% python3 -q
>>> import numpy as np
>>> np.set_printoptions(suppress=True, linewidth=100)
>>> def rnd(a):
...     return np.round(a, 4) + 0
... 
>>> B = np.array([[2], [4]])
>>> E = np.block([[np.zeros((2, 2)), B], [B.T, np.zeros((1, 1))]])
>>> E
array([[0., 0., 2.],
       [0., 0., 4.],
       [2., 4., 0.]])
>>> E @ E
array([[ 4.,  8.,  0.],
       [ 8., 16.,  0.],
       [ 0.,  0., 20.]])
>>> rnd(np.linalg.matrix_power(E, 4))
array([[ 80., 160.,   0.],
       [160., 320.,   0.],
       [  0.,   0., 400.]])
>>> assert E == E.T
Traceback (most recent call last):
  File "<python-input-8>", line 1, in <module>
    assert E == E.T
           ^^^^^^^^
ValueError: The truth value of an array with more than one element is ambiguous. Use a.any() or a.all()
>>> print(np.allclose(E, E.T))
True
>>> print((E - E.T) / 2)
[[0. 0. 0.]
 [0. 0. 0.]
 [0. 0. 0.]]
>>> rnd(np.abs(np.linalg.eigvals(E)).max())
np.float64(4.4721)
>>> (E + E.T) / 2
array([[0., 0., 2.],
       [0., 0., 4.],
       [2., 4., 0.]])
>>> np.trace(E)
np.float64(0.0)
>>> np.allclose(E @ E.T, E.T @ E)
True
>>> K = np.array([[1.0, 0.9, 0.81], [0.9, 1.0, 0.9], [0.81, 0.9, 1.0]])
>>> blk = np.stack([K, -2 * K, K[::-1]])
>>> rnd(np.einsum("bij,cij->bc", blk, blk))
array([[  7.5522, -15.1044,   7.48  ],
       [-15.1044,  30.2088, -14.96  ],
       [  7.48  , -14.96  ,   7.5522]])
>>> rnd(blk.sum(axis=0))
array([[-0.19,  0.  ,  0.19],
       [ 0.  ,  0.  ,  0.  ],
       [ 0.19,  0.  , -0.19]])
>>> (blk @ K.T).shape
(3, 3, 3)
>>> np.linalg.cond(K) > 100
np.False_
>>> rnd(np.abs(np.linalg.svd(K)[2][-1]))
array([0.4174, 0.8072, 0.4174])
>>> Q = K.astype(float).copy()
>>> for j in range(3):
...     Q[:, j] -= Q[:, :j] @ (Q[:, :j].T @ Q[:, j])
...     Q[:, j] /= np.linalg.norm(Q[:, j])
... 
>>> rnd(Q)
array([[ 0.6368, -0.771 ,  0.    ],
       [ 0.5731,  0.4733, -0.669 ],
       [ 0.5158,  0.426 ,  0.7433]])
>>> rnd(Q.T @ K)
array([[1.5704, 1.6104, 1.5474],
       [0.    , 0.1628, 0.2274],
       [0.    , 0.    , 0.1412]])
>>> rnd(Q.T @ Q)
array([[1., 0., 0.],
       [0., 1., 0.],
       [0., 0., 1.]])
>>> evals, evecs = np.linalg.eigh(K)
>>> x0 = np.array([-1, -2, 0])
>>> np.abs(K).sum(axis=1).max(), rnd(np.abs(evals).max())
(np.float64(2.8), np.float64(2.7407))
>>> x0 @ K @ x0 / (x0 @ x0), rnd(evals[0]), rnd(evals[-1])
(np.float64(1.72), np.float64(0.0693), np.float64(2.7407))
>>> x0 @ K @ x0
np.float64(8.6)
>>> rnd(np.linalg.eigvalsh(K[1:, 1:]))
array([0.1, 1.9])
>>> (np.sign(evecs[:, -1].round(6)) == np.sign(evecs[0, -1].round(6))).astype(int)
array([1, 1, 1])
>>> evals, evecs = np.linalg.eigh(K)
>>> (evals > 1e-8).sum(), (evals < -1e-8).sum()
(np.int64(3), np.int64(0))
>>> rnd(np.linalg.eigvalsh(K @ K))
array([0.0048, 0.0361, 7.5113])
>>> rnd(np.linalg.svd(K, compute_uv=False))
array([2.7407, 0.19  , 0.0693])
>>> np.abs(evecs[:, -1]).round(6).argmax()
np.int64(1)
>>> rnd(evals)
array([0.0693, 0.19  , 2.7407])
>>> rnd(np.linalg.eigvalsh(K + 4 * np.eye(3)))
array([4.0693, 4.19  , 6.7407])
>>> u = np.array([-1, -1, 0])
>>> r1 = np.array([-2, 2, 1])
>>> feats = np.outer(u, r1)
>>> print(feats)
[[ 2 -2 -1]
 [ 2 -2 -1]
 [ 0  0  0]]
>>> r = np.linalg.matrix_rank(feats)
>>> r
np.int64(1)
>>> N = np.linalg.svd(feats)[2][r:].T
>>> np.linalg.matrix_rank(feats.T @ feats), np.linalg.matrix_rank(feats @ feats.T)
(np.int64(1), np.int64(1))
>>> rnd(feats @ N)
array([[0., 0.],
       [0., 0.],
       [0., 0.]])
>>> [int(np.linalg.matrix_rank(feats[:, :j + 1])) for j in range(3)]
[1, 1, 1]
>>> print([int(np.linalg.matrix_rank(np.delete(feats, i, axis=0))) for i in range(3)])
[1, 1, 1]
>>> u = np.array([1, 1])
>>> np.cross(feats[2, :3], feats[0, :3])
array([0, 0, 0])
>>> blk = np.stack([feats, 3 * feats, feats[::-1]])
>>> np.linalg.matrix_rank(blk.reshape(3, -1))
np.int64(2)
>>> np.einsum("bij,cij->bc", blk, blk)
array([[ 18,  54,   9],
       [ 54, 162,  27],
       [  9,  27,  18]])
>>> rnd(np.linalg.norm(blk, axis=(1, 2)))
array([ 4.2426, 12.7279,  4.2426])
>>> np.linalg.matrix_rank(blk)
array([1, 1, 1])
>>> rng = np.random.default_rng(11662)
>>> z = rng.permutation(3)
>>> print(z)
[1 2 0]
>>> B = feats[z][:, z]
>>> np.allclose(B, feats)
False
>>> rnd(np.sort(np.abs(np.linalg.eigvals(B))))
array([0., 0., 0.])
>>> rnd(np.linalg.det(B)), rnd(np.linalg.det(feats[z]))
(np.float64(0.0), np.float64(0.0))
>>> np.unique(feats.round(6), axis=0).shape
(2, 3)
>>> np.allclose(feats[:-1].T @ np.linalg.lstsq(feats[:-1].T, feats[-1])[0], feats[-1])
True
>>> rnd(np.trace(np.linalg.pinv(feats) @ feats))
np.float64(1.0)
>>> F = np.loadtxt("a.csv", delimiter=",")
>>> print(F)
[[-6. -3. -3.]
 [ 4.  2.  2.]
 [ 2.  1.  1.]
 [ 2.  1.  1.]]
>>> r = np.linalg.matrix_rank(F)
>>> print(r)
1
>>> N = np.linalg.svd(F)[2][r:].T
>>> [int(np.linalg.matrix_rank(F[:i])) for i in range(1, len(F) + 1)]
[1, 1, 1, 1]
>>> print(np.linalg.matrix_rank(F.T @ F), np.linalg.matrix_rank(F @ F.T))
1 1
>>> N.shape
(3, 2)
>>> rnd(N @ N.T)
array([[ 0.3333, -0.3333, -0.3333],
       [-0.3333,  0.8333, -0.1667],
       [-0.3333, -0.1667,  0.8333]])
>>> m1 = np.loadtxt("out0.csv", delimiter=",")
>>> rnd(m1)
array([[  3.0252,  -7.9517, -11.9276],
       [  3.0074,  -7.8844, -11.8266],
       [  2.9847,  -7.7989, -11.6983],
       [  1.9262,  -4.2699,  -6.4048],
       [  1.6996,  -3.6395,  -5.4593],
       [  1.516 ,  -3.1636,  -4.7454],
       [  1.4811,  -3.0767,  -4.6151],
       [  0.9863,  -1.9728,  -2.9591],
       [  0.8516,  -1.7142,  -2.5713],
       [  0.6997,  -1.4441,  -2.1661],
       [  0.6889,  -1.4258,  -2.1386],
       [  0.6387,  -1.3418,  -2.0127],
       [  0.5476,  -1.1952,  -1.7928],
       [  0.5375,  -1.1794,  -1.7691],
       [  0.1455,  -0.5828,  -0.8742],
       [  0.0061,  -0.1454,  -0.2181],
       [  0.0754,   0.7414,   1.112 ],
       [  0.2179,   1.5726,   2.3588],
       [  0.4439,   2.8116,   4.2174],
       [  0.5195,   3.2295,   4.8443],
       [  0.8835,   5.308 ,   7.9619],
       [  1.9434,  12.0932,  18.1398],
       [  3.1788,  21.2583,  31.8875],
       [  3.4321,  23.2863,  34.9295]])
>>> np.unique(m1.round(6), axis=0).shape
(24, 3)
>>> np.abs(np.diag(np.linalg.qr(m1)[1])) > 1e-9
array([ True,  True, False])
>>> print(rnd(np.trace(np.linalg.pinv(m1) @ m1)))
2.0
>>> left, sig, VT = np.linalg.svd(m1, full_matrices=False)
>>> rnd(left.T @ left)
array([[1., 0., 0.],
       [0., 1., 0.],
       [0., 0., 1.]])
>>> rnd(np.sqrt((sig ** 2).sum())), rnd(np.linalg.norm(m1))
(np.float64(68.9836), np.float64(68.9836))
>>> rnd(np.abs(VT[0]))
array([0.0298, 0.5545, 0.8317])
>>> (sig > 1e-8).sum()
np.int64(2)
>>> rnd(sig / sig[0])
array([1.    , 0.1174, 0.    ])
>>> rnd(left.T @ m1 @ VT.T)
array([[68.5129,  0.    ,  0.    ],
       [ 0.    ,  8.0447,  0.    ],
       [ 0.    ,  0.    ,  0.    ]])
>>> np.abs(left[:, 0]).round(6).argmax()
np.int64(23)
>>> left.shape, sig.shape, VT.shape
((24, 3), (3,), (3, 3))
>>> B = np.array([[0, 0, 1], [1, 2, 0], [2, 0, 0]])
>>> mat = np.triu(B)
>>> mat
array([[0, 0, 1],
       [0, 2, 0],
       [0, 0, 0]])
>>> print(rnd(np.sort(np.linalg.eigvals(mat).real)))
[0. 0. 2.]
>>> (np.linalg.matrix_power((mat != 0) + (mat.T != 0) + np.eye(3), 3) > 0).astype(int)
array([[1, 0, 1],
       [0, 1, 0],
       [1, 0, 1]])
>>> print(mat[2] @ mat[1])
0
>>> rnd(np.linalg.norm(mat) ** 2 / np.linalg.norm(mat, 2) ** 2)
np.float64(1.25)
>>> rnd(np.linalg.norm(mat, "nuc"))
np.float64(3.0)
>>> print(rnd(np.linalg.norm(mat, 1)), rnd(np.linalg.norm(mat, np.inf)))
2.0 2.0
